$ ipython --no-banner

In [1]: import numpy as np

In [2]: from numpy import linalg as LA

In [3]: np.set_printoptions(suppress=True, linewidth=140)

In [4]: r0 = np.array([1, 1, 1, 1, 0, 0, 2, 0])

In [5]: arr = np.array([np.roll(r0, i) for i in range(8)])

In [6]: arr
Out[6]: 
array([[1, 1, 1, 1, 0, 0, 2, 0],
       [0, 1, 1, 1, 1, 0, 0, 2],
       [2, 0, 1, 1, 1, 1, 0, 0],
       [0, 2, 0, 1, 1, 1, 1, 0],
       [0, 0, 2, 0, 1, 1, 1, 1],
       [1, 0, 0, 2, 0, 1, 1, 1],
       [1, 1, 0, 0, 2, 0, 1, 1],
       [1, 1, 1, 0, 0, 2, 0, 1]])

In [7]: W1 = np.array([[0, 2, 1, 2, 2, 1],
   ...:     [0, 3, 3, 0, 2, 1],
   ...:     [2, 2, 2, 1, 0, 2],
   ...:     [3, 0, 1, 1, 2, 1],
   ...:     [1, 0, 0, 2, 0, 2],
   ...:     [2, 1, 0, 3, 2, 0],
   ...:     [2, 2, 1, 3, 1, 2],
   ...:     [2, 2, 2, 3, 3, 0]])

In [8]: c = np.array([-5, 1, 4, 1, 0, 3])

In [9]: H = np.maximum(arr @ W1 + c, 0)

In [10]: H
Out[10]: 
array([[ 4, 12, 13, 11,  8, 12],
       [ 5, 10, 14, 11, 10,  9],
       [ 3,  8,  9, 12,  8, 10],
       [ 3, 10, 12, 10,  9, 10],
       [ 6, 10, 11, 14,  6, 11],
       [ 7,  8, 10, 14, 12,  8],
       [ 1, 10, 11, 13,  8, 11],
       [ 3, 12, 12, 13, 11,  7]])

In [11]: cent = np.array([[1, 1], [2, 0], [2, 1], [2, 2], [1, 2], [0, 2]])

In [12]: W1 @ cent
Out[12]: 
array([[12, 11],
       [14,  9],
       [12, 10],
       [ 9, 12],
       [ 5,  9],
       [12, 12],
       [15, 15],
       [19, 16]])

In [13]: Q, V = LA.qr(arr[:, :7])[0], LA.qr(arr[:, 7:])[0]

In [14]: sigma = LA.svd(Q.T @ V, compute_uv=False)

In [15]: sigma.round(2)
Out[15]: array([0.8])

In [16]: (sigma > 0.9).sum()
Out[16]: np.int64(0)

In [17]: rng = np.random.default_rng(44)

In [18]: M2 = arr + rng.integers(-2, 3, (8, 1)) @ rng.integers(-2, 3, (1, 8))

In [19]: M2
Out[19]: 
array([[ 1, -1,  3,  3, -2, -2,  0, -1],
       [ 0,  5, -3, -3,  5,  4,  4,  4],
       [ 2, -4,  5,  5, -3, -3, -4, -2],
       [ 0,  4, -2, -1,  3,  3,  3,  1],
       [ 0, -2,  4,  2, -1, -1, -1,  0],
       [ 1,  0,  0,  2,  0,  1,  1,  1],
       [ 1,  5, -4, -4,  6,  4,  5,  3],
       [ 1, -3,  5,  4, -4, -2, -4, -1]])

In [20]: LA.matrix_rank(M2 - arr, tol=1e-8)
Out[20]: np.int64(1)

In [21]: np.round(LA.svd(M2 - arr, compute_uv=False), 2) + 0
Out[21]: array([21.79,  0.  ,  0.  ,  0.  ,  0.  ,  0.  ,  0.  ,  0.  ])

In [22]: M2 - arr
Out[22]: 
array([[ 0, -2,  2,  2, -2, -2, -2, -1],
       [ 0,  4, -4, -4,  4,  4,  4,  2],
       [ 0, -4,  4,  4, -4, -4, -4, -2],
       [ 0,  2, -2, -2,  2,  2,  2,  1],
       [ 0, -2,  2,  2, -2, -2, -2, -1],
       [ 0,  0,  0,  0,  0,  0,  0,  0],
       [ 0,  4, -4, -4,  4,  4,  4,  2],
       [ 0, -4,  4,  4, -4, -4, -4, -2]])

In [23]: W0 = np.load("out3.npy")

In [24]: W0
Out[24]: 
array([[4, 5, 4, 1, 2, 0],
       [0, 2, 2, 2, 2, 0],
       [5, 2, 3, 2, 4, 0],
       [3, 0, 1, 4, 5, 0],
       [1, 1, 3, 2, 1, 0],
       [0, 0, 0, 0, 0, 0]])

In [25]: # splits into 2 blocks

In [26]: rank = LA.matrix_rank(W0)

In [27]: rank
Out[27]: np.int64(5)

In [28]: null = LA.svd(W0)[2][rank:].T

In [29]: [int(LA.matrix_rank(np.delete(W0, i, axis=0))) for i in range(6)]
Out[29]: [4, 4, 4, 4, 4, 5]

In [30]: null[:, 0] / null[np.abs(null[:, 0]).round(6).argmax(), 0]
Out[30]: array([0., 0., 0., 0., 0., 1.])

In [31]: cov = W0.T @ W0

In [32]: cov
Out[32]: 
array([[51, 31, 37, 28, 44,  0],
       [31, 34, 33, 15, 23,  0],
       [37, 33, 39, 24, 32,  0],
       [28, 15, 24, 29, 36,  0],
       [44, 23, 32, 36, 50,  0],
       [ 0,  0,  0,  0,  0,  0]])

In [33]: np.trace(cov), (W0 ** 2).sum()
Out[33]: (np.int64(203), np.int64(203))

In [34]: vec = np.array([3, 7, -9, -4, 6, 7])

In [35]: h = np.maximum(W0 @ vec, 0)

In [36]: np.flatnonzero(h > 1e-9)
Out[36]: array([0, 2, 3])

In [37]: np.round(np.tanh(W0 @ vec), 2)
Out[37]: array([ 1.,  0.,  1.,  1., -1.,  0.])

In [38]: h
Out[38]: array([19,  0, 18, 14,  0,  0])

In [39]: np.maximum(W0 @ vec, 0) - np.maximum(-W0 @ vec, 0)
Out[39]: array([ 19,   0,  18,  14, -19,   0])

In [40]: np.allclose(W0 @ W0.T, W0.T @ W0)
Out[40]: False

In [41]: LA.matrix_power(W0, 2)
Out[41]: 
array([[41, 40, 45, 30, 41,  0],
       [18, 10, 18, 20, 24,  0],
       [45, 39, 47, 31, 40,  0],
       [34, 22, 34, 31, 35,  0],
       [26, 14, 20, 19, 27,  0],
       [ 0,  0,  0,  0,  0,  0]])

In [42]: np.round(LA.det(W0), 2)
Out[42]: np.float64(0.0)

In [43]: np.round(np.sort(np.abs(LA.eigvals(W0))), 2)
Out[43]: array([ 0.  ,  1.05,  2.1 ,  2.19,  2.19, 12.36])

In [44]: (W0 - W0.T) / 2
Out[44]: 
array([[ 0. ,  2.5, -0.5, -1. ,  0.5,  0. ],
       [-2.5,  0. ,  0. ,  1. ,  0.5,  0. ],
       [ 0.5,  0. ,  0. ,  0.5,  0.5,  0. ],
       [ 1. , -1. , -0.5,  0. ,  1.5,  0. ],
       [-0.5, -0.5, -0.5, -1.5,  0. ,  0. ],
       [ 0. ,  0. ,  0. ,  0. ,  0. ,  0. ]])

In [45]: np.allclose(W0, W0.T)
Out[45]: False

In [46]: U, sigma, VT = LA.svd(W0)

In [47]: np.argmax(sigma[:-1] / (sigma[1:] + 1e-6)) + 1
Out[47]: np.int64(5)

In [48]: M2 = U[:, :5] @ np.diag(sigma[:5]) @ VT[:5]

In [49]: round(LA.norm(W0 - M2, 2), 2), sigma[5]
Out[49]: (np.float64(0.0), np.float64(0.0))

In [50]: LA.matrix_rank(M2)
Out[50]: np.int64(5)

In [51]: M2.round(2) + 0
Out[51]: 
array([[4., 5., 4., 1., 2., 0.],
       [0., 2., 2., 2., 2., 0.],
       [5., 2., 3., 2., 4., 0.],
       [3., 0., 1., 4., 5., 0.],
       [1., 1., 3., 2., 1., 0.],
       [0., 0., 0., 0., 0., 0.]])

In [52]: round(float(np.abs(W0 - M2).max()), 2)
Out[52]: 0.0

In [53]: feats = np.diag(20 * np.array([-5, -2, 8, -7, 8, 1, -7, 3, -6, 8, 9])) + np.array([[4, 0, 0, 2, 2, 2, 4, 0, 0, 5, 5],
    ...:     [3, 5, 5, 2, 5, 0, 0, 2, 4, 4, 4],
    ...:     [2, 1, 0, 0, 0, 0, 1, 4, 5, 3, 2],
    ...:     [3, 0, 0, 2, 2, 4, 3, 0, 2, 3, 1],
    ...:     [1, 5, 2, 4, 1, 4, 5, 3, 4, 2, 3],
    ...:     [2, 0, 5, 2, 2, 1, 5, 4, 0, 0, 5],
    ...:     [3, 5, 5, 4, 0, 2, 1, 5, 3, 3, 2],
    ...:     [1, 1, 0, 5, 1, 0, 0, 0, 2, 5, 0],
    ...:     [2, 1, 0, 0, 1, 2, 5, 0, 5, 2, 4],
    ...:     [5, 3, 4, 4, 4, 0, 3, 5, 1, 3, 3],
    ...:     [1, 2, 0, 2, 1, 0, 5, 1, 2, 1, 4]])

In [54]: feats
Out[54]: 
array([[ -96,    0,    0,    2,    2,    2,    4,    0,    0,    5,    5],
       [   3,  -35,    5,    2,    5,    0,    0,    2,    4,    4,    4],
       [   2,    1,  160,    0,    0,    0,    1,    4,    5,    3,    2],
       [   3,    0,    0, -138,    2,    4,    3,    0,    2,    3,    1],
       [   1,    5,    2,    4,  161,    4,    5,    3,    4,    2,    3],
       [   2,    0,    5,    2,    2,   21,    5,    4,    0,    0,    5],
       [   3,    5,    5,    4,    0,    2, -139,    5,    3,    3,    2],
       [   1,    1,    0,    5,    1,    0,    0,   60,    2,    5,    0],
       [   2,    1,    0,    0,    1,    2,    5,    0, -115,    2,    4],
       [   5,    3,    4,    4,    4,    0,    3,    5,    1,  163,    3],
       [   1,    2,    0,    2,    1,    0,    5,    1,    2,    1,  184]])

In [55]: Q, V = LA.qr(feats[:, :5])[0], LA.qr(feats[:, 5:])[0]

In [56]: sigma = LA.svd(Q.T @ V, compute_uv=False)

In [57]: sigma.round(2)
Out[57]: array([0.29, 0.18, 0.11, 0.03, 0.02])

In [58]: (sigma > 0.9).sum()
Out[58]: np.int64(0)

In [59]: vec = np.array([-2, -3, -3, 0, -3, 1, 1, 1, 3, -1, -3])

In [60]: np.sign((feats @ vec).round(6))
Out[60]: array([ 1,  1, -1, -1, -1, -1, -1,  1, -1, -1, -1])

In [61]: feats @ np.eye(11)[10]
Out[61]: array([  5.,   4.,   2.,   1.,   3.,   5.,   2.,   0.,   4.,   3., 184.])

In [62]: LA.norm(feats @ vec) <= LA.norm(feats, 2) * LA.norm(vec) + 1e-9
Out[62]: np.True_

In [63]: feats * vec
Out[63]: 
array([[ 192,    0,    0,    0,   -6,    2,    4,    0,    0,   -5,  -15],
       [  -6,  105,  -15,    0,  -15,    0,    0,    2,   12,   -4,  -12],
       [  -4,   -3, -480,    0,    0,    0,    1,    4,   15,   -3,   -6],
       [  -6,    0,    0,    0,   -6,    4,    3,    0,    6,   -3,   -3],
       [  -2,  -15,   -6,    0, -483,    4,    5,    3,   12,   -2,   -9],
       [  -4,    0,  -15,    0,   -6,   21,    5,    4,    0,    0,  -15],
       [  -6,  -15,  -15,    0,    0,    2, -139,    5,    9,   -3,   -6],
       [  -2,   -3,    0,    0,   -3,    0,    0,   60,    6,   -5,    0],
       [  -4,   -3,    0,    0,   -3,    2,    5,    0, -345,   -2,  -12],
       [ -10,   -9,  -12,    0,  -12,    0,    3,    5,    3, -163,   -9],
       [  -2,   -6,    0,    0,   -3,    0,    5,    1,    6,   -1, -552]])

In [64]: A = np.load("test7.npy")

In [65]: A
Out[65]: 
array([[-1, -2,  1, -2, -1,  3,  1,  0],
       [ 0, -1, -2,  1, -2, -1,  3,  1],
       [ 1,  0, -1, -2,  1, -2, -1,  3],
       [ 3,  1,  0, -1, -2,  1, -2, -1],
       [-1,  3,  1,  0, -1, -2,  1, -2],
       [-2, -1,  3,  1,  0, -1, -2,  1],
       [ 1, -2, -1,  3,  1,  0, -1, -2],
       [-2,  1, -2, -1,  3,  1,  0, -1]])

In [66]: U, sigma, VT = LA.svd(A, full_matrices=False)

In [67]: np.round(U.T @ U, 2) + 0
Out[67]: 
array([[1., 0., 0., 0., 0., 0., 0., 0.],
       [0., 1., 0., 0., 0., 0., 0., 0.],
       [0., 0., 1., 0., 0., 0., 0., 0.],
       [0., 0., 0., 1., 0., 0., 0., 0.],
       [0., 0., 0., 0., 1., 0., 0., 0.],
       [0., 0., 0., 0., 0., 1., 0., 0.],
       [0., 0., 0., 0., 0., 0., 1., 0.],
       [0., 0., 0., 0., 0., 0., 0., 1.]])

In [68]: r0, g = A[7], A[0]

In [69]: r0 @ g
Out[69]: np.int64(0)

In [70]: pr = (r0 @ g) / (r0 @ r0) * r0

In [71]: LA.matrix_rank(np.outer(r0, g))
Out[71]: np.int64(1)

In [72]: round(float(LA.norm(r0 + g) ** 2 + LA.norm(r0 - g) ** 2), 2)
Out[72]: 84.0

In [73]: (g - pr) @ r0
Out[73]: np.float64(0.0)

In [74]: feats - feats[0]
Out[74]: 
array([[   0,    0,    0,    0,    0,    0,    0,    0,    0,    0,    0],
       [  99,  -35,    5,    0,    3,   -2,   -4,    2,    4,   -1,   -1],
       [  98,    1,  160,   -2,   -2,   -2,   -3,    4,    5,   -2,   -3],
       [  99,    0,    0, -140,    0,    2,   -1,    0,    2,   -2,   -4],
       [  97,    5,    2,    2,  159,    2,    1,    3,    4,   -3,   -2],
       [  98,    0,    5,    0,    0,   19,    1,    4,    0,   -5,    0],
       [  99,    5,    5,    2,   -2,    0, -143,    5,    3,   -2,   -3],
       [  97,    1,    0,    3,   -1,   -2,   -4,   60,    2,    0,   -5],
       [  98,    1,    0,   -2,   -1,    0,    1,    0, -115,   -3,   -1],
       [ 101,    3,    4,    2,    2,   -2,   -1,    5,    1,  158,   -2],
       [  97,    2,    0,    0,   -1,   -2,    1,    1,    2,   -4,  179]])

In [75]: np.diff(feats, axis=0)
Out[75]: 
array([[  99,  -35,    5,    0,    3,   -2,   -4,    2,    4,   -1,   -1],
       [  -1,   36,  155,   -2,   -5,    0,    1,    2,    1,   -1,   -2],
       [   1,   -1, -160, -138,    2,    4,    2,   -4,   -3,    0,   -1],
       [  -2,    5,    2,  142,  159,    0,    2,    3,    2,   -1,    2],
       [   1,   -5,    3,   -2, -159,   17,    0,    1,   -4,   -2,    2],
       [   1,    5,    0,    2,   -2,  -19, -144,    1,    3,    3,   -3],
       [  -2,   -4,   -5,    1,    1,   -2,  139,   55,   -1,    2,   -2],
       [   1,    0,    0,   -5,    0,    2,    5,  -60, -117,   -3,    4],
       [   3,    2,    4,    4,    3,   -2,   -2,    5,  116,  161,   -1],
       [  -4,   -1,   -4,   -2,   -3,    0,    2,   -4,    1, -162,  181]])

In [76]: np.unravel_index(np.abs(feats).argmax(), feats.shape)
Out[76]: (np.int64(10), np.int64(10))

In [77]: LA.matrix_rank(feats)
Out[77]: np.int64(11)

In [78]: round(LA.norm(feats), 2)
Out[78]: np.float64(423.03)

In [79]: np.round(LA.svd(feats, compute_uv=False), 2)
Out[79]: array([185.  , 167.25, 160.21, 157.76, 142.26, 135.85, 114.46,  95.7 ,  59.77,  35.15,  20.99])

In [80]: np.count_nonzero(feats)
Out[80]: np.int64(95)

In [81]: feats.sum(axis=1)
Out[81]: array([ -76,   -6,  178, -120,  194,   46, -107,   75,  -98,  195,  199])

In [82]: m1 = np.loadtxt("block14.csv", delimiter=",")

In [83]: m1
Out[83]: 
array([[0., 0., 0., 1., 0., 0.],
       [0., 0., 1., 1., 0., 0.],
       [0., 1., 0., 1., 0., 1.],
       [1., 1., 1., 0., 1., 0.],
       [0., 0., 0., 1., 0., 1.],
       [0., 0., 1., 0., 1., 0.]])

In [84]: labels = rng.permutation(6)

In [85]: labels
Out[85]: array([1, 2, 5, 4, 3, 0])

In [86]: M2 = m1[labels][:, labels]

In [87]: np.diag(M2)
Out[87]: array([0., 0., 0., 0., 0., 0.])

In [88]: np.allclose(M2, m1)
Out[88]: False

In [89]: np.trace(M2)
Out[89]: np.float64(0.0)

In [90]: M2
Out[90]: 
array([[0., 1., 0., 0., 1., 0.],
       [1., 0., 1., 0., 1., 0.],
       [0., 1., 0., 1., 0., 0.],
       [0., 0., 1., 0., 1., 0.],
       [1., 1., 0., 1., 0., 1.],
       [0., 0., 0., 0., 1., 0.]])

In [91]: np.round(LA.det(M2), 2), round(float(LA.det(m1[labels])), 2)
Out[91]: (np.float64(-1.0), -1.0)

In [92]: r0, g = m1[4], m1[2]

In [93]: r0 @ g
Out[93]: np.float64(2.0)

In [94]: r0 @ r0
Out[94]: np.float64(2.0)

In [95]: pr = (r0 @ g) / (r0 @ r0) * r0

In [96]: LA.matrix_rank(np.outer(r0, g))
Out[96]: np.int64(1)

In [97]: g - pr
Out[97]: array([0., 1., 0., 0., 0., 0.])

In [98]: vals, V = LA.eigh(m1)

In [99]: np.round(LA.eigvalsh(m1 @ m1), 2)
Out[99]: array([0.15, 0.22, 0.59, 1.7 , 4.59, 6.76])

In [100]: np.round(LA.svd(m1, compute_uv=False), 2)
Out[100]: array([2.6 , 2.14, 1.31, 0.77, 0.47, 0.38])

In [101]: np.round(V @ np.diag(vals) @ V.T, 2) + 0
Out[101]: 
array([[0., 0., 0., 1., 0., 0.],
       [0., 0., 1., 1., 0., 0.],
       [0., 1., 0., 1., 0., 1.],
       [1., 1., 1., 0., 1., 0.],
       [0., 0., 0., 1., 0., 1.],
       [0., 0., 1., 0., 1., 0.]])

In [102]: np.round(LA.eigvalsh(m1 + -2 * np.eye(6)), 2)
Out[102]: array([-4.14, -3.31, -2.38, -1.53, -1.23,  0.6 ])

In [103]: vals.round(2)
Out[103]: array([-2.14, -1.31, -0.38,  0.47,  0.77,  2.6 ])

In [104]: vals.sum(), np.trace(m1)
Out[104]: (np.float64(0.0), np.float64(0.0))

In [105]: np.round(np.abs(V[:, -1]), 2)
Out[105]: array([0.22, 0.41, 0.5 , 0.56, 0.34, 0.32])
